In [1]: import numpy as np

In [2]: np.set_printoptions(suppress=True, linewidth=120)

In [3]: tidy = lambda a: np.round(a, 3) + 0

In [4]: Y = np.array([[7, -5], [-6, 8], [7, 1]])

In [5]: A = np.tile(Y, (2, 3))

In [6]: A
Out[6]: 
array([[ 7, -5,  7, -5,  7, -5],
       [-6,  8, -6,  8, -6,  8],
       [ 7,  1,  7,  1,  7,  1],
       [ 7, -5,  7, -5,  7, -5],
       [-6,  8, -6,  8, -6,  8],
       [ 7,  1,  7,  1,  7,  1]])

In [7]: # row 3 repeats row 0

In [8]: Y = np.array([[1, 1], [1, 6], [8, -8], [0, -8], [3, 2], [6, 9]])

In [9]: np.einsum("ik,kj->ji", A, Y)
Out[9]: 
array([[ 49, -16,  91,  49, -16,  91],
       [-70,  86, -28, -70,  86, -28]])

In [10]: np.linalg.matrix_rank(A @ Y)
Out[10]: np.int64(2)

In [11]: U, s, Vh = np.linalg.svd(A)

In [12]: evecs = Vh[:(s > 1e-8).sum()]

In [13]: rng = np.random.default_rng(635)

In [14]: x0 = A[5] + 4 * A[3] + rng.integers(2) * np.eye(6)[5]

In [15]: x0
Out[15]: array([ 35., -19.,  35., -19.,  35., -18.])

In [16]: np.linalg.matrix_rank(np.vstack([A, x0]))
Out[16]: np.int64(3)

In [17]: tidy(np.diag(evecs.T @ evecs))
Out[17]: array([0.333, 0.333, 0.333, 0.333, 0.333, 0.333])

In [18]: U, s, Vh = np.linalg.svd(A)

In [19]: tidy(s)
Out[19]: array([33.863, 14.046,  0.   ,  0.   ,  0.   ,  0.   ])

In [20]: Y = U[:, :2] @ np.diag(s[:2]) @ Vh[:2]

In [21]: tidy(np.linalg.norm(A - Y) / np.linalg.norm(A))
Out[21]: np.float64(0.0)

In [22]: tidy(np.linalg.norm(A - Y, 2)), tidy(s[2])
Out[22]: (np.float64(0.0), np.float64(0.0))

In [23]: np.linalg.matrix_rank(A, rtol=0.05)
Out[23]: np.int64(2)

In [24]: np.linalg.matrix_rank(Y)
Out[24]: np.int64(2)

In [25]: tidy(Y)
Out[25]: 
array([[ 7., -5.,  7., -5.,  7., -5.],
       [-6.,  8., -6.,  8., -6.,  8.],
       [ 7.,  1.,  7.,  1.,  7.,  1.],
       [ 7., -5.,  7., -5.,  7., -5.],
       [-6.,  8., -6.,  8., -6.,  8.],
       [ 7.,  1.,  7.,  1.,  7.,  1.]])

In [26]: print(tidy(np.linalg.norm(A[2], 1)), tidy(np.linalg.norm(A[2], np.inf)))
24.0 7.0

In [27]: print(np.linalg.norm(A, axis=1).argmax())
1

In [28]: arr = np.array([[-1, -2, -1, -2, -1, -2],
    ...:     [-2, 1, -2, 1, -2, 1],
    ...:     [-1, 1, -1, 1, -1, 1],
    ...:     [-1, -2, -1, -2, -1, -2],
    ...:     [-2, 1, -2, 1, -2, 1],
    ...:     [-1, 1, -1, 1, -1, 1]])

In [29]: arr
Out[29]: 
array([[-1, -2, -1, -2, -1, -2],
       [-2,  1, -2,  1, -2,  1],
       [-1,  1, -1,  1, -1,  1],
       [-1, -2, -1, -2, -1, -2],
       [-2,  1, -2,  1, -2,  1],
       [-1,  1, -1,  1, -1,  1]])

In [30]: idx = rng.permutation(6)

In [31]: idx
Out[31]: array([2, 1, 3, 0, 5, 4])

In [32]: Y = arr[idx][:, idx]

In [33]: np.diag(Y)
Out[33]: array([-1,  1, -2, -1,  1, -2])

In [34]: tidy(np.linalg.det(Y)), tidy(np.linalg.det(arr[idx]))
Out[34]: (np.float64(0.0), np.float64(0.0))

In [35]: Y
Out[35]: 
array([[-1,  1,  1, -1,  1, -1],
       [-2,  1,  1, -2,  1, -2],
       [-1, -2, -2, -1, -2, -1],
       [-1, -2, -2, -1, -2, -1],
       [-1,  1,  1, -1,  1, -1],
       [-2,  1,  1, -2,  1, -2]])

In [36]: tidy(np.sort(np.abs(np.linalg.eigvals(Y))))
Out[36]: array([0., 0., 0., 0., 0., 4.])

In [37]: np.allclose(Y, arr)
Out[37]: False

In [38]: np.trace(Y)
Out[38]: np.int64(-4)

In [39]: U, s, Vh = np.linalg.svd(arr)

In [40]: np.argmax(s[:-1] / (s[1:] + 1e-6)) + 1
Out[40]: np.int64(2)

In [41]: tidy(s)
Out[41]: array([6.481, 5.477, 0.   , 0.   , 0.   , 0.   ])

In [42]: Y = U[:, :2] @ np.diag(s[:2]) @ Vh[:2]

In [43]: tidy(np.linalg.norm(arr - Y, 2)), tidy(s[2])
Out[43]: (np.float64(0.0), np.float64(0.0))

In [44]: W0 = np.load("w.npy")

In [45]: tidy(W0)
Out[45]: 
array([[ 1.946,  0.045,  1.21 ,  0.325,  0.203,  0.127],
       [ 0.045,  1.183, -0.445, -0.48 ,  0.383, -0.49 ],
       [ 1.21 , -0.445,  1.049,  0.057,  0.135,  0.399],
       [ 0.325, -0.48 ,  0.057,  1.858,  0.15 , -0.388],
       [ 0.203,  0.383,  0.135,  0.15 ,  1.515, -0.289],
       [ 0.127, -0.49 ,  0.399, -0.388, -0.289,  0.449]])

In [46]: # looks like rank 4

In [47]: U, s, Vh = np.linalg.svd(W0)

In [48]: evecs = Vh[:(s > 1e-8).sum()]

In [49]: x0 = W0[0] + -2 * W0[4] + rng.integers(2) * np.eye(6)[0]

In [50]: tidy(x0)
Out[50]: array([ 2.54 , -0.721,  0.94 ,  0.025, -2.826,  0.706])

In [51]: np.linalg.matrix_rank(np.vstack([W0, x0]))
Out[51]: np.int64(5)

In [52]: tidy(np.linalg.norm(x0 - evecs.T @ evecs @ x0))
Out[52]: np.float64(0.488)

In [53]: U, s, Vh = np.linalg.svd(W0)

In [54]: print(np.argmax(s[:-1] / (s[1:] + 1e-6)) + 1)
4

In [55]: tidy(s)
Out[55]: array([3., 2., 2., 1., 0., 0.])

In [56]: Y = U[:, :4] @ np.diag(s[:4]) @ Vh[:4]

In [57]: np.linalg.matrix_rank(Y)
Out[57]: np.int64(4)

In [58]: np.linalg.matrix_rank(W0, rtol=0.05)
Out[58]: np.int64(4)

In [59]: idx = rng.permutation(6)

In [60]: idx
Out[60]: array([5, 4, 0, 1, 3, 2])

In [61]: Y = W0[idx][:, idx]

In [62]: tidy(np.sort(np.abs(np.linalg.eigvals(Y))))
Out[62]: array([0., 0., 1., 2., 2., 3.])

In [63]: tidy(np.diag(Y))
Out[63]: array([0.449, 1.515, 1.946, 1.183, 1.858, 1.049])

In [64]: M = np.loadtxt("arr.csv", delimiter=",")

In [65]: M
Out[65]: 
array([[ 0.,  0.,  0.,  6.,  8.,  0.,  0.,  0.,  1.,  2.],
       [13., 17., 17., 18.,  8.,  9., 17.,  4., 17.,  6.],
       [ 6.,  0.,  2.,  0.,  0.,  2.,  0.,  0.,  0.,  0.],
       [ 0.,  2.,  2.,  9.,  8.,  0.,  2.,  1.,  5.,  3.],
       [13., 17., 17., 18.,  8.,  9., 17.,  4., 17.,  6.],
       [ 9., 13., 17., 20.,  9.,  5., 13.,  3., 15.,  8.],
       [ 7., 11.,  7., 10.,  7.,  5., 11.,  3., 11.,  2.],
       [ 8., 12., 12., 15.,  8.,  5., 12.,  3., 13.,  5.],
       [ 3.,  7.,  7., 12.,  8.,  1.,  7.,  2.,  9.,  4.],
       [ 2.,  0.,  2.,  0.,  0.,  0.,  0.,  0.,  0.,  1.],
       [ 0.,  6.,  0.,  9., 12.,  0.,  6.,  2.,  8.,  0.],
       [ 0.,  0.,  0.,  0.,  0.,  0.,  0.,  0.,  0.,  0.],
       [10., 19.,  2.,  8., 10., 10., 19.,  5., 16.,  0.],
       [ 0.,  3.,  7., 14.,  9.,  0.,  3.,  1.,  7.,  6.],
       [14.,  8., 22., 13.,  0.,  7.,  8.,  2.,  9.,  9.],
       [ 0.,  8.,  7., 19., 14.,  0.,  8.,  2., 12.,  6.],
       [ 0.,  0.,  0.,  0.,  0.,  0.,  0.,  0.,  0.,  0.],
       [ 0.,  0.,  2.,  1.,  0.,  0.,  0.,  0.,  0.,  5.],
       [ 4.,  0., 12.,  7.,  0.,  0.,  0.,  0.,  1.,  7.],
       [ 0.,  0.,  0.,  6.,  8.,  0.,  0.,  0.,  1.,  2.],
       [11., 20.,  7., 13., 11., 10., 20.,  5., 18.,  0.],
       [ 0.,  3.,  7., 14.,  9.,  0.,  3.,  1.,  7.,  6.],
       [ 0.,  0.,  0.,  0.,  0.,  0.,  0.,  0.,  0.,  0.],
       [ 9.,  8., 17., 15.,  4.,  4.,  8.,  2., 10.,  8.],
       [ 0.,  0.,  0.,  0.,  0.,  0.,  0.,  0.,  0.,  0.],
       [ 9., 18., 17., 25., 14.,  6., 18.,  4., 20.,  8.],
       [13., 22., 17., 23., 13., 10., 22.,  5., 22.,  6.],
       [ 3.,  2.,  7.,  7.,  3.,  0.,  2.,  1.,  4.,  4.]])

In [66]: C2 = np.cov(M, rowvar=False)

In [67]: tidy(np.corrcoef(M[:, 2], M[:, 0])[0, 1])
Out[67]: np.float64(0.806)

In [68]: tidy(np.linalg.eigvalsh(C2)[::-1])
Out[68]: array([279.059,  36.965,  29.239,   1.602,   0.694,   0.22 ,   0.151,   0.074,   0.007,   0.   ])

In [69]: np.median(M, axis=0)
Out[69]: array([3. , 4.5, 7. , 9.5, 8. , 0. , 4.5, 1.5, 7.5, 4. ])

In [70]: print(tidy(M.std(axis=0)))
[5.045 7.348 6.914 7.425 4.806 3.765 7.348 1.739 7.053 3.022]

In [71]: idx = M[:, 9] > np.median(M[:, 9])

In [72]: f = M[idx].mean(axis=0) - M[~idx].mean(axis=0)

In [73]: ((M - M.mean(axis=0)) @ f > 0).astype(int)
Out[73]: array([0, 1, 0, 0, 1, 1, 1, 1, 1, 0, 0, 0, 1, 0, 1, 1, 0, 0, 0, 0, 1, 0, 0, 1, 0, 1, 1, 0])

In [74]: idx.astype(int)
Out[74]: array([0, 1, 0, 0, 1, 1, 0, 1, 0, 0, 0, 0, 0, 1, 1, 1, 0, 1, 1, 0, 0, 1, 0, 1, 0, 1, 1, 0])

In [75]: np.argsort(-np.abs(f).round(6), kind="stable")
Out[75]: array([2, 3, 8, 1, 6, 9, 0, 4, 5, 7])

In [76]: tidy(f)
Out[76]: array([ 4.277,  5.456, 10.754, 10.205,  2.385,  2.364,  5.456,  1.118,  6.672,  5.415])

In [77]: tidy((((M - M.mean(axis=0)) @ f > 0) == idx).mean())
Out[77]: np.float64(0.714)

In [78]: print(np.argsort(-np.linalg.norm(A, axis=0).round(6), kind="stable")[:3])
[0 2 4]

In [79]: X = np.array([[5, 7, 0, 0, 0, 0],
    ...:     [0, 5, 0, 0, 0, 0],
    ...:     [0, 0, 2, 0, 6, 2],
    ...:     [0, 0, 0, 2, 3, 4],
    ...:     [0, 0, 2, 0, 2, 6],
    ...:     [0, 0, 1, 8, 5, 8]])

In [80]: tidy(np.sort(np.linalg.eigvals(X).real))
Out[80]: array([-1.955, -1.955,  3.25 ,  5.   ,  5.   , 14.66 ])

In [81]: X @ X
Out[81]: 
array([[ 25,  70,   0,   0,   0,   0],
       [  0,  25,   0,   0,   0,   0],
       [  0,   0,  18,  16,  34,  56],
       [  0,   0,  10,  36,  32,  58],
       [  0,   0,  14,  48,  46,  64],
       [  0,   0,  20,  80,  80, 128]])

In [82]: (np.linalg.matrix_power((X != 0) + (X.T != 0) + np.eye(6), 6) > 0).astype(int)
Out[82]: 
array([[1, 1, 0, 0, 0, 0],
       [1, 1, 0, 0, 0, 0],
       [0, 0, 1, 1, 1, 1],
       [0, 0, 1, 1, 1, 1],
       [0, 0, 1, 1, 1, 1],
       [0, 0, 1, 1, 1, 1]])

In [83]: tidy(np.linalg.det(X))
Out[83]: np.float64(7600.0)

In [84]: print((X != 0).astype(int))
[[1 1 0 0 0 0]
 [0 1 0 0 0 0]
 [0 0 1 0 1 1]
 [0 0 0 1 1 1]
 [0 0 1 0 1 1]
 [0 0 1 1 1 1]]

In [85]: f = np.array([1, 0, -2, 3, 1, -3])

In [86]: Y = X + np.outer(f, np.eye(6)[4])

In [87]: tidy(np.linalg.det(Y) / np.linalg.det(X)), tidy(1 + np.linalg.solve(X, f)[4])
Out[87]: (np.float64(1.382), np.float64(1.382))

In [88]: Y
Out[88]: 
array([[5., 7., 0., 0., 1., 0.],
       [0., 5., 0., 0., 0., 0.],
       [0., 0., 2., 0., 4., 2.],
       [0., 0., 0., 2., 6., 4.],
       [0., 0., 2., 0., 3., 6.],
       [0., 0., 1., 8., 2., 8.]])

In [89]: E = np.loadtxt("data.csv", delimiter=",")

In [90]: E
Out[90]: 
array([[ 0.,  5., -4., -5.,  3., -4.,  2.],
       [ 0.,  0.,  5.,  2., -1.,  2.,  0.],
       [ 0.,  0.,  0., -2., -4.,  1.,  4.],
       [ 0.,  0.,  0.,  0.,  2.,  2.,  2.],
       [ 0.,  0.,  0.,  0.,  0.,  2.,  1.],
       [ 0.,  0.,  0.,  0.,  0.,  0.,  4.],
       [ 0.,  0.,  0.,  0.,  0.,  0.,  0.]])

In [91]: # looks like rank 6

In [92]: tidy(np.abs(np.linalg.eigvals(E)).max())
Out[92]: np.float64(0.0)

In [93]: np.allclose(E @ E.T, E.T @ E)
Out[93]: False

In [94]: print(tidy(np.sort(np.abs(np.linalg.eigvals(E)))))
[0. 0. 0. 0. 0. 0. 0.]

In [95]: np.allclose(E, E.T)
Out[95]: False

In [96]: print((E + E.T) / 2)
[[ 0.   2.5 -2.  -2.5  1.5 -2.   1. ]
 [ 2.5  0.   2.5  1.  -0.5  1.   0. ]
 [-2.   2.5  0.  -1.  -2.   0.5  2. ]
 [-2.5  1.  -1.   0.   1.   1.   1. ]
 [ 1.5 -0.5 -2.   1.   0.   1.   0.5]
 [-2.   1.   0.5  1.   1.   0.   2. ]
 [ 1.   0.   2.   1.   0.5  2.   0. ]]

In [97]: tidy(np.linalg.matrix_power(E, 3))
Out[97]: 
array([[  0.,   0.,   0., -50., -64.,  63., 145.],
       [  0.,   0.,   0.,   0., -20., -52.,  -8.],
       [  0.,   0.,   0.,   0.,   0.,  -8., -52.],
       [  0.,   0.,   0.,   0.,   0.,   0.,  16.],
       [  0.,   0.,   0.,   0.,   0.,   0.,   0.],
       [  0.,   0.,   0.,   0.,   0.,   0.,   0.],
       [  0.,   0.,   0.,   0.,   0.,   0.,   0.]])

In [98]: U, s, Vh = np.linalg.svd(E)

In [99]: print(tidy(s))
[10.797  6.97   4.229  3.427  2.02   0.363  0.   ]

In [100]: np.argmax(s[:-1] / (s[1:] + 1e-6)) + 1
Out[100]: np.int64(6)

In [101]: Y = U[:, :6] @ np.diag(s[:6]) @ Vh[:6]

In [102]: tidy(np.linalg.norm(E - Y, 2)), s[6]
Out[102]: (np.float64(0.0), np.float64(0.0))

In [103]: np.linalg.matrix_rank(E, rtol=0.05)
Out[103]: np.int64(5)

In [104]: tidy(np.linalg.norm(E - Y) / np.linalg.norm(E))
Out[104]: np.float64(0.0)

In [105]: print(tidy(np.abs(E - Y).max()))
0.0

In [106]: np.linalg.matrix_rank(Y)
Out[106]: np.int64(6)

In [107]: m1 = np.load("out0.npy")

In [108]: print(m1)
[[-0.206  0.437  1.4    1.536  3.786 -2.457]
 [-0.427  0.001 -0.075 -1.118 -2.152  0.938]
 [-0.184 -0.021 -0.188  0.338  0.003 -0.346]
 [-0.499  0.853  0.527  1.566  3.912 -1.763]
 [-0.043 -0.911 -0.594 -1.446 -4.12   2.277]
 [-0.03   0.171  0.51   0.65   1.492 -0.9  ]
 [ 0.263  0.455 -0.214  0.251 -0.009  0.285]
 [-0.164  0.933  0.563  1.009  2.423 -1.144]
 [ 0.403 -0.516 -0.5   -1.226 -4.304  2.349]
 [-0.211 -1.761 -0.991 -2.227 -6.258  3.344]
 [-0.209 -0.424 -0.104 -0.633 -1.809  1.245]
 [ 0.012 -1.084 -0.558 -1.184 -4.057  2.805]
 [ 0.141  0.328  0.413  1.032  2.141 -1.054]
 [-0.589  1.339  1.131  1.806  5.831 -3.513]
 [-0.088  0.906  0.15   0.147  1.58  -1.674]
 [-0.036 -0.276  0.294  0.525  0.029  0.003]
 [ 0.349 -0.273 -0.205 -0.747 -1.551  1.482]
 [-0.628  1.636  1.382  2.252  5.799 -3.07 ]
 [-0.496 -0.294  0.043 -0.731 -2.078  1.003]
 [ 0.098  1.26   0.836  2.627  5.851 -3.829]
 [-0.125  0.129 -0.145 -0.65  -0.023  0.391]
 [ 0.459  0.053  0.095 -0.403 -1.771  1.157]
 [-0.018 -0.458 -0.728 -1.206 -4.508  2.775]
 [ 0.214  0.059 -0.139 -0.038  0.296 -0.32 ]
 [-1.062  1.389  0.697  2.052  5.663 -3.168]
 [ 0.518 -0.988 -1.077 -2.043 -6.647  2.724]
 [-0.703  1.418  0.883  1.781  6.116 -3.744]
 [-0.246 -0.515 -0.354 -0.334 -2.186  0.825]
 [ 0.859 -1.242 -1.211 -2.424 -6.259  3.501]
 [ 0.447 -0.904 -0.822 -1.426 -3.874  1.907]
 [ 0.084 -1.414  0.244 -1.26  -3.941  2.352]
 [-0.362  1.193  0.612  2.196  5.985 -3.422]
 [ 0.406  0.863  0.329  2.189  5.933 -3.453]
 [-0.333  1.103  0.383  1.391  4.053 -2.441]
 [-0.39   0.786  1.073  1.399  3.914 -2.106]
 [ 0.176 -1.158 -1.252 -1.446 -4.64   2.941]]

In [109]: d = np.linalg.norm(m1[:, None] - m1[None], axis=-1)

In [110]: d.shape
Out[110]: (36, 36)

In [111]: tidy(d[:5, :5])
Out[111]: 
array([[0.   , 7.5  , 4.789, 1.233, 9.981],
       [7.5  , 0.   , 2.913, 7.236, 2.65 ],
       [4.789, 2.913, 0.   , 4.491, 5.295],
       [1.233, 7.236, 4.491, 0.   , 9.72 ],
       [9.981, 2.65 , 5.295, 9.72 , 0.   ]])

In [112]: np.linalg.matrix_rank(d ** 2)
Out[112]: np.int64(8)

In [113]: print(d.mean(axis=1).argmax())
28
